$ python3 -q
>>> import numpy as np
>>> from numpy import linalg as LA
>>> np.set_printoptions(precision=1, suppress=True, linewidth=120, legacy="1.25")
>>> feats = np.loadtxt("w.csv", delimiter=",")
>>> print(feats)
[[6. 5. 5. 5. 0. 0. 5. 5. 0. 0.]
 [5. 6. 5. 5. 0. 0. 5. 5. 0. 0.]
 [5. 5. 6. 5. 0. 0. 5. 5. 0. 0.]
 [5. 5. 5. 6. 0. 0. 5. 5. 0. 0.]
 [0. 0. 0. 0. 6. 5. 0. 0. 5. 5.]
 [0. 0. 0. 0. 5. 6. 0. 0. 5. 5.]
 [5. 5. 5. 5. 0. 0. 6. 5. 0. 0.]
 [5. 5. 5. 5. 0. 0. 5. 6. 0. 0.]
 [0. 0. 0. 0. 5. 5. 0. 0. 6. 5.]
 [0. 0. 0. 0. 5. 5. 0. 0. 5. 6.]]
>>> print(feats.reshape(-1, 2))
[[6. 5.]
 [5. 5.]
 [0. 0.]
 [5. 5.]
 [0. 0.]
 [5. 6.]
 [5. 5.]
 [0. 0.]
 [5. 5.]
 [0. 0.]
 [5. 5.]
 [6. 5.]
 [0. 0.]
 [5. 5.]
 [0. 0.]
 [5. 5.]
 [5. 6.]
 [0. 0.]
 [5. 5.]
 [0. 0.]
 [0. 0.]
 [0. 0.]
 [6. 5.]
 [0. 0.]
 [5. 5.]
 [0. 0.]
 [0. 0.]
 [5. 6.]
 [0. 0.]
 [5. 5.]
 [5. 5.]
 [5. 5.]
 [0. 0.]
 [6. 5.]
 [0. 0.]
 [5. 5.]
 [5. 5.]
 [0. 0.]
 [5. 6.]
 [0. 0.]
 [0. 0.]
 [0. 0.]
 [5. 5.]
 [0. 0.]
 [6. 5.]
 [0. 0.]
 [0. 0.]
 [5. 5.]
 [0. 0.]
 [5. 6.]]
>>> print(feats.ravel(order="F"))
[6. 5. 5. 5. 0. 0. 5. 5. 0. 0. 5. 6. 5. 5. 0. 0. 5. 5. 0. 0. 5. 5. 6. 5. 0. 0. 5. 5. 0. 0. 5. 5. 5. 6. 0. 0. 5. 5. 0.
 0. 0. 0. 0. 0. 6. 5. 0. 0. 5. 5. 0. 0. 0. 0. 5. 6. 0. 0. 5. 5. 5. 5. 5. 5. 0. 0. 6. 5. 0. 0. 5. 5. 5. 5. 0. 0. 5. 6.
 0. 0. 0. 0. 0. 0. 5. 5. 0. 0. 6. 5. 0. 0. 0. 0. 5. 5. 0. 0. 5. 6.]
>>> print(feats.reshape(2, -1))
[[6. 5. 5. 5. 0. 0. 5. 5. 0. 0. 5. 6. 5. 5. 0. 0. 5. 5. 0. 0. 5. 5. 6. 5. 0. 0. 5. 5. 0. 0. 5. 5. 5. 6. 0. 0. 5. 5. 0.
  0. 0. 0. 0. 0. 6. 5. 0. 0. 5. 5.]
 [0. 0. 0. 0. 5. 6. 0. 0. 5. 5. 5. 5. 5. 5. 0. 0. 6. 5. 0. 0. 5. 5. 5. 5. 0. 0. 5. 6. 0. 0. 0. 0. 0. 0. 5. 5. 0. 0. 6.
  5. 0. 0. 0. 0. 5. 5. 0. 0. 5. 6.]]
>>> blk = feats.reshape(10, 2, -1)
>>> print(np.einsum("ihd,jhd->hij", blk, blk).shape)
(2, 10, 10)
>>> print(np.swapaxes(blk, 1, 2)[2])
[[5. 0.]
 [5. 5.]
 [6. 5.]
 [5. 0.]
 [0. 0.]]
>>> print(blk.sum(axis=1))
[[ 6. 10. 10.  5.  0.]
 [ 5. 11. 10.  5.  0.]
 [ 5. 10. 11.  5.  0.]
 [ 5. 10. 10.  6.  0.]
 [ 5.  0.  0.  5. 11.]
 [ 6.  0.  0.  5. 10.]
 [ 5. 11. 10.  5.  0.]
 [ 5. 10. 11.  5.  0.]
 [ 5.  0.  0.  6. 10.]
 [ 5.  0.  0.  5. 11.]]
>>> print(blk.shape)
(10, 2, 5)
>>> print(blk.transpose(1, 0, 2))
[[[6. 5. 5. 5. 0.]
  [5. 6. 5. 5. 0.]
  [5. 5. 6. 5. 0.]
  [5. 5. 5. 6. 0.]
  [0. 0. 0. 0. 6.]
  [0. 0. 0. 0. 5.]
  [5. 5. 5. 5. 0.]
  [5. 5. 5. 5. 0.]
  [0. 0. 0. 0. 5.]
  [0. 0. 0. 0. 5.]]

 [[0. 5. 5. 0. 0.]
  [0. 5. 5. 0. 0.]
  [0. 5. 5. 0. 0.]
  [0. 5. 5. 0. 0.]
  [5. 0. 0. 5. 5.]
  [6. 0. 0. 5. 5.]
  [0. 6. 5. 0. 0.]
  [0. 5. 6. 0. 0.]
  [5. 0. 0. 6. 5.]
  [5. 0. 0. 5. 6.]]]
>>> print(np.diff(feats, axis=0))
[[-1.  1.  0.  0.  0.  0.  0.  0.  0.  0.]
 [ 0. -1.  1.  0.  0.  0.  0.  0.  0.  0.]
 [ 0.  0. -1.  1.  0.  0.  0.  0.  0.  0.]
 [-5. -5. -5. -6.  6.  5. -5. -5.  5.  5.]
 [ 0.  0.  0.  0. -1.  1.  0.  0.  0.  0.]
 [ 5.  5.  5.  5. -5. -6.  6.  5. -5. -5.]
 [ 0.  0.  0.  0.  0.  0. -1.  1.  0.  0.]
 [-5. -5. -5. -5.  5.  5. -5. -6.  6.  5.]
 [ 0.  0.  0.  0.  0.  0.  0.  0. -1.  1.]]
>>> print(LA.matrix_rank(feats))
10
>>> print(np.unravel_index(np.abs(feats).argmax(), feats.shape))
(0, 0)
>>> print(feats.sum(axis=1))
[31. 31. 31. 31. 21. 21. 31. 31. 21. 21.]
>>> feats[:, 10]
Traceback (most recent call last):
  File "<python-input-18>", line 1, in <module>
    feats[:, 10]
    ~~~~~^^^^^^^
IndexError: index 10 is out of bounds for axis 1 with size 10
